$ ipython --no-banner

In [1]: import numpy as np

In [2]: np.set_printoptions(precision=2, suppress=True, linewidth=120, floatmode="fixed")

In [3]: X = np.load("a.npy")

In [4]: X
Out[4]: 
array([[3, 0, 2, 1],
       [3, 2, 3, 2],
       [2, 2, 0, 0],
       [3, 1, 2, 2]])

In [5]: print(np.allclose(X @ X.T, X.T @ X))
False

In [6]: print(np.sort(np.abs(np.linalg.eigvals(X))))
[0.73 1.52 1.68 6.43]

In [7]: np.allclose(X, X.T)
Out[7]: False

In [8]: np.linalg.matrix_power(X, 2)
Out[8]: 
array([[16,  5,  8,  5],
       [27, 12, 16, 11],
       [12,  4, 10,  6],
       [22,  8, 13,  9]])

In [9]: A2 = np.linalg.inv(X)

In [10]: round(float(np.linalg.slogdet(X)[0]), 2)
Out[10]: -1.0

In [11]: round(np.linalg.det(X) * np.linalg.det(A2), 2)
Out[11]: np.float64(1.0)

In [12]: (np.abs(A2) > 1e-9).astype(int)
Out[12]: 
array([[1, 1, 1, 1],
       [1, 1, 1, 1],
       [1, 1, 1, 1],
       [1, 1, 1, 1]])

In [13]: vec = np.array([-1, -2, 2, 2])

In [14]: y = X @ vec

In [15]: y
Out[15]: array([ 3,  3, -6,  3])

In [16]: np.linalg.solve(X, -2 * y)
Out[16]: array([ 2.00,  4.00, -4.00, -4.00])

In [17]: print(np.linalg.solve(X, X[:, 1]))
[ 0.00  1.00 -0.00  0.00]

In [18]: print(np.linalg.solve(X, y))
[-1.00 -2.00  2.00  2.00]

In [19]: np.linalg.solve(X, y[:-1])
ValueError: solve1: Input operand 1 has a mismatch in its core dimension 0, with gufunc signature (m,m),(m)->(m) (size 3 is different from 4)


In [20]: np.round(np.linalg.solve(X.T, X[0]), 2) + 0
Out[20]: array([1.00, 0.00, 0.00, 0.00])

In [21]: m1 = np.loadtxt("data.csv", delimiter=",")

In [22]: m1
Out[22]: 
array([[ 1.80,  0.70, -0.90],
       [-0.60,  0.80,  1.00],
       [-1.10,  0.50,  1.00]])

In [23]: ev, evecs = np.linalg.eig(m1)

In [24]: round(np.prod(ev), 2)
Out[24]: np.float64(-0.33)

In [25]: ev
Out[25]: array([ 2.14,  1.56, -0.10])

In [26]: W0 = np.array([[0.1, 1.4, 2.4, 0.2], [0.0, -0.5, -0.2, -1.3]])

In [27]: W0[:, 2] *= 20

In [28]: W0
Out[28]: 
array([[ 0.10,  1.40, 48.00,  0.20],
       [ 0.00, -0.50, -4.00, -1.30]])

In [29]: vec = np.array([-1, 2, 1, -2])

In [30]: a = np.maximum(W0 @ vec, 0)

In [31]: W0 * (a > 1e-9)[:, None]
Out[31]: 
array([[ 0.10,  1.40, 48.00,  0.20],
       [ 0.00, -0.00, -0.00, -0.00]])

In [32]: np.maximum(W0 @ vec, 0) - np.maximum(-W0 @ vec, 0)
Out[32]: array([50.30, -2.40])

In [33]: np.flatnonzero(a > 1e-9)
Out[33]: array([0])

In [34]: print(W0.T @ a)
[   5.03   70.42 2414.40   10.06]
